% python3 -q
>>> import numpy as np
>>> import numpy.linalg as la
>>> np.set_printoptions(precision=4, suppress=True, linewidth=140, legacy="1.25")
>>> feats = np.load("a.npy")
>>> print(feats)
[[ 0. -1.  0.  0.  0.  0.]
 [-1.  3. -1.  0.  0.  0.]
 [ 0. -1.  3. -1.  0.  0.]
 [ 0.  0. -1.  3. -1.  0.]
 [ 0.  0.  0. -1. -3. -1.]
 [ 0.  0.  0.  0. -1. -1.]]
>>> r0 = np.array([-2, -1, 1])
>>> print(np.cross(feats[3, :3], feats[5, :3]))
[ 0. -0.  0.]
>>> print(np.correlate(feats[3], feats[5], "full"))
[ 0.  0.  1. -2. -2.  1.  0.  0.  0.  0.  0.]
>>> print(np.convolve(feats[3], r0))
[ 0.  0.  2. -5. -2.  4. -1.  0.]
>>> print(np.array([np.convolve(row, r0, "same") for row in feats]))
[[ 2.  1. -1.  0.  0.  0.]
 [-5. -2.  4. -1.  0.  0.]
 [ 2. -5. -2.  4. -1.  0.]
 [ 0.  2. -5. -2.  4. -1.]
 [ 0.  0.  2.  7.  4. -2.]
 [ 0.  0.  0.  2.  3.  0.]]
>>> r0 = np.array([2, -1, -2, -1, -4, -1])
>>> Y = feats + np.outer(r0, np.eye(6)[1])
>>> print(la.matrix_rank(Y - feats))
1
>>> print(round(la.det(Y) / la.det(feats), 4), np.round(1 + la.solve(feats, r0)[1], 4))
-1.0 -1.0
>>> print([round(float(la.det(feats[:i, :i])), 2) + 0 for i in range(1, 7)])
[0.0, -1.0, -3.0, -8.0, 27.0, -19.0]
>>> print(np.all(la.eigvalsh(feats) > 0))
False
>>> mat = np.loadtxt("mat.csv", delimiter=",")
>>> print(mat)
[[0.2778 0.3889 0.3333]
 [0.1176 0.5294 0.3529]
 [0.0625 0.375  0.5625]]
>>> rng = np.random.default_rng(392894)
>>> Y = mat + rng.integers(-2, 3, (3, 1)) @ rng.integers(-2, 3, (1, 3))
>>> print(Y)
[[ 0.2778  0.3889  0.3333]
 [ 1.1176  2.5294 -0.6471]
 [ 2.0625  4.375  -1.4375]]
>>> print(np.round(la.svd(Y - mat, compute_uv=False), 4) + 0)
[5.4772 0.     0.    ]
>>> print(Y - mat)
[[ 0.  0.  0.]
 [ 1.  2. -1.]
 [ 2.  4. -2.]]
>>> print(np.abs(Y - mat).sum(axis=1))
[0. 4. 8.]
>>> print(mat.sum(axis=1))
[1. 1. 1.]
>>> print(la.matrix_power(mat, 100))
[[0.1109 0.4453 0.4438]
 [0.1109 0.4453 0.4438]
 [0.1109 0.4453 0.4438]]
>>> print(np.sort(np.abs(la.eigvals(mat)))[::-1])
[1.     0.226  0.1437]
>>> p = np.eye(3)[2]
>>> for _ in range(3):
...     p = p @ mat
...     print(p.round(4))
... 
[0.0625 0.375  0.5625]
[0.0966 0.4338 0.4696]
[0.1072 0.4433 0.4495]
>>> X = np.loadtxt("arr.csv", delimiter=",")
>>> print(X)
[[ 3.  1. -2.  3. -3.  1.]
 [ 2.  1. -3. -3.  3.  2.]
 [ 3. -3.  2. -1.  2.  3.]]
>>> print(X.sum(axis=1))
[3. 2. 6.]
>>> print(X.mean(axis=0))
[ 2.6667 -0.3333 -1.     -0.3333  0.6667  2.    ]
>>> print(np.unravel_index(np.abs(X).argmax(), X.shape))
(0, 0)
>>> print(la.svd(X, compute_uv=False))
[7.0348 5.6191 4.8926]
>>> print(np.abs(X).max())
3.0
>>> print(np.count_nonzero(X))
18
>>> print(X.shape)
(3, 6)
>>> evals, V = la.eigh(feats)
>>> print(np.unique(evals.round(6) + 0, return_counts=True)[1])
[1 1 1 1 1 1]
>>> print(np.round(V.T @ V, 4) + 0)
[[1. 0. 0. 0. 0. 0.]
 [0. 1. 0. 0. 0. 0.]
 [0. 0. 1. 0. 0. 0.]
 [0. 0. 0. 1. 0. 0.]
 [0. 0. 0. 0. 1. 0.]
 [0. 0. 0. 0. 0. 1.]]
>>> print(np.round(V @ np.diag(evals) @ V.T, 4) + 0)
[[ 0. -1.  0.  0.  0.  0.]
 [-1.  3. -1.  0.  0.  0.]
 [ 0. -1.  3. -1.  0.  0.]
 [ 0.  0. -1.  3. -1.  0.]
 [ 0.  0.  0. -1. -3. -1.]
 [ 0.  0.  0.  0. -1. -1.]]
>>> print(np.round(V.T @ feats @ V, 4) + 0)
[[-3.5488  0.      0.      0.      0.      0.    ]
 [ 0.     -0.6263  0.      0.      0.      0.    ]
 [ 0.      0.     -0.3323  0.      0.      0.    ]
 [ 0.      0.      0.      1.7629  0.      0.    ]
 [ 0.      0.      0.      0.      3.2372  0.    ]
 [ 0.      0.      0.      0.      0.      4.5074]]
>>> print(la.eigvalsh(feats + -1 * np.eye(6)))
[-4.5488 -1.6263 -1.3323  0.7629  2.2372  3.5074]
